% python3 -q
>>> import numpy as np
>>> from numpy import linalg as LA
>>> np.set_printoptions(precision=3, suppress=True, linewidth=200, sign=" ")
>>> A = np.load("w.npy")
>>> A
array([[ 0.333,  0.333,  0.333,  0.   ,  0.   ,  0.   ],
       [ 0.   ,  1.   ,  0.   ,  0.   ,  0.   ,  0.   ],
       [ 0.25 ,  0.   ,  0.25 ,  0.25 ,  0.   ,  0.25 ],
       [ 0.   ,  0.333,  0.333,  0.333,  0.   ,  0.   ],
       [ 0.   ,  0.25 ,  0.   ,  0.25 ,  0.25 ,  0.25 ],
       [ 0.   ,  0.   ,  0.   ,  0.   ,  0.   ,  1.   ]])
>>> np.allclose(A, A.T)
False
>>> A.inv()
Traceback (most recent call last):
  File "<python-input-6>", line 1, in <module>
    A.inv()
    ^^^^^
AttributeError: 'numpy.ndarray' object has no attribute 'inv'
>>> np.allclose(A @ A.T, A.T @ A)
False
>>> np.round(np.abs(LA.eigvals(A)).max(), 3)
np.float64(1.0)
>>> W1 = np.array([[1, 1], [2, 0], [1, 1], [2, 2], [1, 1], [0, 2]])
>>> coef = np.array([1, 0])
>>> hid = np.maximum(A @ W1 + coef, 0)
>>> (hid > 0).astype(int)
array([[ 1,  1],
       [ 1,  0],
       [ 1,  1],
       [ 1,  1],
       [ 1,  1],
       [ 1,  1]])
>>> LA.matrix_rank(hid)
np.int64(2)
>>> W2 = np.array([[3, 2], [2, 1]])
>>> hid @ W2
array([[  8.333,   5.333],
       [  9.   ,   6.   ],
       [  9.   ,   5.5  ],
       [ 10.   ,   6.333],
       [  9.25 ,   5.75 ],
       [  7.   ,   4.   ]])
>>> (hid @ W2).round(6).argmax(axis=1)
array([ 0,  0,  0,  0,  0,  0])
>>> W1 @ W2
array([[  5,   3],
       [  6,   4],
       [  5,   3],
       [ 10,   6],
       [  5,   3],
       [  4,   2]])
>>> def softmax(z):
...     e = np.exp(z - z.max(axis=-1, keepdims=True))
...     return e / e.sum(axis=-1, keepdims=True)
... 
>>> softmax(A).sum(axis=1)
array([ 1.,  1.,  1.,  1.,  1.,  1.])
>>> softmax(10 * A[0])
array([ 0.322,  0.322,  0.322,  0.011,  0.011,  0.011])
>>> softmax(A[0])
array([ 0.194,  0.194,  0.194,  0.139,  0.139,  0.139])
>>> softmax(A[0] + -2)
array([ 0.194,  0.194,  0.194,  0.139,  0.139,  0.139])
>>> scores = A @ A.T / np.sqrt(6)
>>> softmax(scores)[0] @ A
array([ 0.1  ,  0.331,  0.156,  0.137,  0.04 ,  0.235])
>>> softmax(scores).round(6).argmax(axis=1)
array([ 0,  1,  2,  1,  1,  5])
>>> LA.matrix_power(A, 2)
array([[ 0.194,  0.444,  0.194,  0.083,  0.   ,  0.083],
       [ 0.   ,  1.   ,  0.   ,  0.   ,  0.   ,  0.   ],
       [ 0.146,  0.167,  0.229,  0.146,  0.   ,  0.312],
       [ 0.083,  0.444,  0.194,  0.194,  0.   ,  0.083],
       [ 0.   ,  0.396,  0.083,  0.146,  0.062,  0.312],
       [ 0.   ,  0.   ,  0.   ,  0.   ,  0.   ,  1.   ]])
>>> A @ np.ones(6)
array([ 1.,  1.,  1.,  1.,  1.,  1.])
>>> np.sort(np.abs(LA.eigvals(A)))[::-1]
array([ 1.   ,  1.   ,  0.702,  0.333,  0.25 ,  0.119])
>>> p = np.eye(6)[1]
>>> for _ in range(5):
...     p = p @ A
...     print(p.round(3))
... 
[ 0.  1.  0.  0.  0.  0.]
[ 0.  1.  0.  0.  0.  0.]
[ 0.  1.  0.  0.  0.  0.]
[ 0.  1.  0.  0.  0.  0.]
[ 0.  1.  0.  0.  0.  0.]
